% ipython --no-banner

In [1]: import numpy as np

In [2]: np.set_printoptions(suppress=True, linewidth=100)

In [3]: tidy = lambda a: np.round(a, 1) + 0

In [4]: A = np.load("case3.npy")

In [5]: A
Out[5]: 
array([[ 1,  2, -2],
       [ 2,  0,  0],
       [ 3,  0, -2],
       [ 5,  0, -4],
       [ 6, -2, -5],
       [ 6, -4, -3],
       [ 5, -3, -2],
       [ 5, -3, -3],
       [ 7, -3, -1],
       [ 6, -5, -3],
       [ 5, -7, -3],
       [ 4, -9, -2],
       [ 5, -8, -1]])

In [6]: d = np.linalg.norm(A[:, None] - A[None], axis=-1)

In [7]: tidy(np.linalg.norm(A - A.mean(axis=0), axis=1))
Out[7]: array([6.4, 4.8, 3.6, 3.6, 3.2, 1.7, 0.6, 0.8, 2.8, 2.3, 3.8, 5.8, 5. ])

In [8]: np.unravel_index(d.round(6).argmax(), d.shape)
Out[8]: (np.int64(0), np.int64(11))

In [9]: d[2].round(6).argsort(kind="stable")[:4]
Out[9]: array([2, 1, 0, 3])

In [10]: np.flatnonzero(d[2] < d.mean() / 2)
Out[10]: array([1, 2])

In [11]: cen = (A - A.mean(axis=0)) / A.std(axis=0)

In [12]: cen.std(axis=0)
Out[12]: array([1., 1., 1.])

In [13]: np.argwhere(np.abs(cen) > 2)
Out[13]: 
array([[0, 0],
       [4, 2]])

In [14]: b = np.linalg.lstsq(np.delete(cen, 2, axis=1), cen[:, 2])[0]

In [15]: print(tidy(1 - np.var(cen[:, 2] - np.delete(cen, 2, axis=1) @ b)))
0.2

In [16]: tidy(b)
Out[16]: array([-0.5, -0.3])

In [17]: cen = A - A.mean(axis=0)

In [18]: evecs = np.linalg.svd(cen)[2][:1]

In [19]: other = cen - cen @ evecs.T @ evecs

In [20]: tidy(np.diag(evecs.T @ evecs))
Out[20]: array([0.1, 0.9, 0. ])

In [21]: tidy(other.std(axis=0))
Out[21]: array([1.3, 0.4, 1.3])

In [22]: print(tidy((cen @ evecs.T).std(axis=0)))
[3.3]

In [23]: print(np.linalg.norm(other, axis=1).round(6).argmax())
4

In [24]: tidy(np.cov(cen @ evecs.T, rowvar=False))
Out[24]: np.float64(12.0)

In [25]: W0 = np.loadtxt("sample6.csv", delimiter=",")

In [26]: print(W0)
[[  65.   56.   72.   51.   47.   -5.  -64.   51.   53.   33.   50.   46.   75.]
 [  56.  209.   63.  159.  137.   67.  -82.  114.    8.  159.   59.  100.   84.]
 [  72.   63.  177.   65.   -9.  -19.   34.   30.  -24.   33.  -27.   60.  124.]
 [  51.  159.   65.  123.  101.   46.  -61.   88.    8.  119.   44.   80.   76.]
 [  47.  137.   -9.  101.  131.   48. -129.   96.   68.  105.   98.   64.   40.]
 [  -5.   67.  -19.   46.   48.   34.  -22.   31.   -9.   56.   15.   22.   -3.]
 [ -64.  -82.   34.  -61. -129.  -22.  181.  -91. -135.  -59. -141.  -46.  -33.]
 [  51.  114.   30.   88.   96.   31.  -91.   78.   48.   84.   69.   60.   56.]
 [  53.    8.  -24.    8.   68.   -9. -135.   48.  122.    0.  107.   16.   22.]
 [  33.  159.   33.  119.  105.   56.  -59.   84.    0.  123.   42.   72.   52.]
 [  50.   59.  -27.   44.   98.   15. -141.   69.  107.   42.  110.   34.   25.]
 [  46.  100.   60.   80.   64.   22.  -46.   60.   16.   72.   34.   56.   64.]
 [  75.   84.  124.   76.   40.   -3.  -33.   56.   22.   52.   25.   64.  106.]]

In [27]: # equal to its transpose

In [28]: other = np.c_[A[:, :2] @ np.array([[-5, 0], [-1, 0]]), np.array([-2, -2, -2, 0, 0, 0, -3, 3, -1, 1, -2, 1, 1])]

In [29]: other
Out[29]: 
array([[ -7,   0,  -2],
       [-10,   0,  -2],
       [-15,   0,  -2],
       [-25,   0,   0],
       [-28,   0,   0],
       [-26,   0,   0],
       [-22,   0,  -3],
       [-22,   0,   3],
       [-32,   0,  -1],
       [-25,   0,   1],
       [-18,   0,  -2],
       [-11,   0,   1],
       [-17,   0,   1]])

In [30]: tidy(np.linalg.norm(np.linalg.qr(A)[0].T @ other, axis=0) ** 2 / ((other ** 2).sum(axis=0) + 1e-12))
Out[30]: array([1. , 0. , 0.1])

In [31]: tidy(np.linalg.norm(other - A @ np.linalg.lstsq(A, other)[0], axis=0))
Out[31]: array([0. , 0. , 5.8])

In [32]: tidy(np.linalg.lstsq(A, other[:, 0])[0])
Out[32]: array([-5., -1.,  0.])

In [33]: print(np.linalg.matrix_rank(np.c_[A, other]))
4

In [34]: np.linalg.matrix_rank(other)
Out[34]: np.int64(2)
